% python3 -q
>>> import numpy as np
>>> np.set_printoptions(precision=2, suppress=True, linewidth=100)
>>> def tidy(a):
...     return np.round(a, 2) + 0
... 
>>> mat = np.array([[2, 3, 4, 5],
...     [6, 7, 8, 9],
...     [10, 11, 12, 13],
...     [14, 15, 16, 17],
...     [18, 19, 20, 21],
...     [22, 23, 24, 25],
...     [26, 27, 28, 29]])
>>> # rows and columns are dependent
>>> U, sig, vt = np.linalg.svd(mat)
>>> print(np.argmax(sig[:-1] / (sig[1:] + 1e-6)) + 1)
2
>>> tidy(sig)
array([92.45,  2.71,  0.  ,  0.  ])
>>> B = U[:, :2] @ np.diag(sig[:2]) @ vt[:2]
>>> tidy(np.abs(mat - B).max())
np.float64(0.0)
>>> print(np.linalg.matrix_rank(mat, rtol=0.05))
1
>>> tidy(np.linalg.norm(mat - B, 2)), tidy(sig[2])
(np.float64(0.0), np.float64(0.0))
>>> print(tidy(B))
[[ 2.  3.  4.  5.]
 [ 6.  7.  8.  9.]
 [10. 11. 12. 13.]
 [14. 15. 16. 17.]
 [18. 19. 20. 21.]
 [22. 23. 24. 25.]
 [26. 27. 28. 29.]]
>>> tidy(np.linalg.norm(mat - B) / np.linalg.norm(mat))
np.float64(0.0)
>>> np.linalg.matrix_rank(B)
np.int64(2)
>>> arr = np.load("w.npy")
>>> arr
array([[5, 3, 2, 0, 0, 0],
       [0, 4, 3, 1, 0, 2],
       [0, 0, 4, 0, 4, 2],
       [0, 0, 0, 0, 0, 5],
       [0, 0, 0, 0, 1, 4],
       [0, 0, 0, 0, 0, 2]])
>>> tidy(arr.mean(axis=0))
array([0.83, 1.17, 1.5 , 0.17, 0.83, 2.5 ])
>>> np.unravel_index(np.abs(arr).argmax(), arr.shape)
(np.int64(0), np.int64(0))
>>> arr.shape
(6, 6)
>>> arr.sum(axis=0)
array([ 5,  7,  9,  1,  5, 15])
>>> np.abs(arr).max()
np.int64(5)
>>> tidy(np.linalg.norm(arr))
np.float64(12.25)
>>> print(np.allclose(arr @ arr.T, arr.T @ arr))
False
>>> tidy(np.sort(np.abs(np.linalg.eigvals(arr))))
array([0., 1., 2., 4., 4., 5.])
>>> np.allclose(arr, arr.T)
False
>>> (arr + arr.T) / 2
array([[5. , 1.5, 1. , 0. , 0. , 0. ],
       [1.5, 4. , 1.5, 0.5, 0. , 1. ],
       [1. , 1.5, 4. , 0. , 2. , 1. ],
       [0. , 0.5, 0. , 0. , 0. , 2.5],
       [0. , 0. , 2. , 0. , 1. , 2. ],
       [0. , 1. , 1. , 2.5, 2. , 2. ]])
>>> tidy(np.sort(np.linalg.eigvals(arr)))
array([0., 1., 2., 4., 4., 5.])
>>> np.linalg.matrix_rank(arr - arr[0, 0] * np.eye(6))
np.int64(5)
>>> x0 = np.array([1, 1, -2, 3, -2, -3])
>>> a = np.maximum(arr @ x0, 0)
>>> a
array([4, 0, 0, 0, 0, 0])
>>> print(np.maximum(arr @ x0, 0) - np.maximum(-arr @ x0, 0))
[  4  -5 -22 -15 -14  -6]
>>> tidy(np.tanh(arr @ x0))
array([ 1., -1., -1., -1., -1., -1.])
>>> np.flatnonzero(a > 1e-9)
array([0])
>>> arr.T @ a
array([20, 12,  8,  0,  0,  0])
>>> W0 = np.array([[4, 9, 7, 5, 7, 3, 0],
...     [8, 5, 6, 7, 3, 6, 2],
...     [3, 5, 8, 6, 6, 6, 9],
...     [9, 9, 3, 0, 7, 8, 9],
...     [1, 5, 9, 3, 6, 7, 7]])
>>> u, r1 = W0[1], W0[0]
>>> u @ u
np.int64(223)
>>> p = (u @ r1) / (u @ u) * u
>>> np.outer(u, r1)
array([[32, 72, 56, 40, 56, 24,  0],
       [20, 45, 35, 25, 35, 15,  0],
       [24, 54, 42, 30, 42, 18,  0],
       [28, 63, 49, 35, 49, 21,  0],
       [12, 27, 21, 15, 21,  9,  0],
       [24, 54, 42, 30, 42, 18,  0],
       [ 8, 18, 14, 10, 14,  6,  0]])
>>> tidy(r1 - p)
array([-2.92,  4.67,  1.81, -1.06,  4.4 , -2.19, -1.73])
>>> print(tidy((r1 - p) @ u))
0.0
>>> tidy(np.linalg.norm(u + r1) ** 2 + np.linalg.norm(u - r1) ** 2)
np.float64(904.0)
>>> B = W0 / np.linalg.norm(W0, axis=1, keepdims=True)
>>> G = B @ B.T
>>> print(tidy(np.degrees(np.arccos(np.clip(G[1, 3], -1, 1)))))
38.91
>>> (G - 2 * np.eye(5)).round(6).argmax(axis=1)
array([1, 0, 4, 2, 2])
>>> B = W0 / np.sqrt((W0 ** 2).mean(axis=1, keepdims=True))
>>> np.linalg.matrix_rank(B) == np.linalg.matrix_rank(W0)
np.True_
>>> W1 = np.array([[0, 1, 2],
...     [2, 3, 2],
...     [0, 1, 3],
...     [3, 2, 0],
...     [0, 0, 1],
...     [1, 3, 0],
...     [1, 3, 1]])
>>> c = np.array([1, 2, 0])
>>> H = np.maximum(W0 @ W1 + c, 0)
>>> np.linalg.matrix_rank(H)
np.int64(3)
>>> print((H > 0).mean(axis=0))
[1. 1. 1.]
>>> print(H)
[[37 59 54]
 [40 69 49]
 [44 85 55]
 [36 92 61]
 [34 75 52]]
>>> C = np.array([[3, 0], [9, 8], [2, 4]])
>>> W1 @ C
array([[13, 16],
       [37, 32],
       [15, 20],
       [27, 16],
       [ 2,  4],
       [30, 24],
       [32, 28]])
>>> hat = H @ np.linalg.solve(H.T @ H, H.T)
>>> tidy((np.eye(5) - hat) @ H)
array([[0., 0., 0.],
       [0., 0., 0.],
       [0., 0., 0.],
       [0., 0., 0.],
       [0., 0., 0.]])
>>> tidy(np.linalg.eigvalsh(hat))
array([0., 0., 1., 1., 1.])
>>> rng = np.random.default_rng(27)
>>> E = (rng.random((7, 7)) < 0.3) + np.eye(7)
>>> E /= E.sum(axis=1, keepdims=True)
>>> print(tidy(E))
[[0.33 0.   0.33 0.   0.   0.   0.33]
 [0.25 0.5  0.   0.   0.25 0.   0.  ]
 [0.   0.   0.5  0.5  0.   0.   0.  ]
 [0.   0.33 0.   0.33 0.   0.33 0.  ]
 [0.   0.33 0.   0.   0.33 0.33 0.  ]
 [0.2  0.2  0.   0.2  0.   0.4  0.  ]
 [0.   0.   0.   0.   0.   0.   1.  ]]
>>> # row-stochastic, so 1 is an eigenvalue
>>> x0 = np.array([1, 2, 0, 1, 3, 3, 1])
>>> tidy(E @ x0)
array([0.67, 2.  , 0.5 , 2.  , 2.67, 2.  , 1.  ])
>>> tidy(E @ np.eye(7)[0])
array([0.33, 0.25, 0.  , 0.  , 0.  , 0.2 , 0.  ])
>>> tidy(np.einsum("ij,j->i", E, x0))
array([0.67, 2.  , 0.5 , 2.  , 2.67, 2.  , 1.  ])
>>> print(np.sign((E @ x0).round(6)))
[1. 1. 1. 1. 1. 1. 1.]
>>> tidy(E * x0)
array([[0.33, 0.  , 0.  , 0.  , 0.  , 0.  , 0.33],
       [0.25, 1.  , 0.  , 0.  , 0.75, 0.  , 0.  ],
       [0.  , 0.  , 0.  , 0.5 , 0.  , 0.  , 0.  ],
       [0.  , 0.67, 0.  , 0.33, 0.  , 1.  , 0.  ],
       [0.  , 0.67, 0.  , 0.  , 1.  , 1.  , 0.  ],
       [0.2 , 0.4 , 0.  , 0.2 , 0.  , 1.2 , 0.  ],
       [0.  , 0.  , 0.  , 0.  , 0.  , 0.  , 1.  ]])
>>> B = np.array([[0, 0, 2, 2, 1],
...     [0, -1, 0, 0, -2],
...     [-3, -2, -2, 2, -3],
...     [-1, -3, 1, -3, 0],
...     [0, 3, 3, -1, 0]])
>>> M = np.tril(B)
>>> M
array([[ 0,  0,  0,  0,  0],
       [ 0, -1,  0,  0,  0],
       [-3, -2, -2,  0,  0],
       [-1, -3,  1, -3,  0],
       [ 0,  3,  3, -1,  0]])
>>> # rank 4
>>> rk = np.linalg.matrix_rank(mat)
>>> rk
np.int64(2)
>>> ns = np.linalg.svd(mat)[2][rk:].T
>>> ns.shape
(4, 2)
>>> print(tidy(ns @ ns.T))
[[ 0.3 -0.4 -0.1  0.2]
 [-0.4  0.7 -0.2 -0.1]
 [-0.1 -0.2  0.7 -0.4]
 [ 0.2 -0.1 -0.4  0.3]]
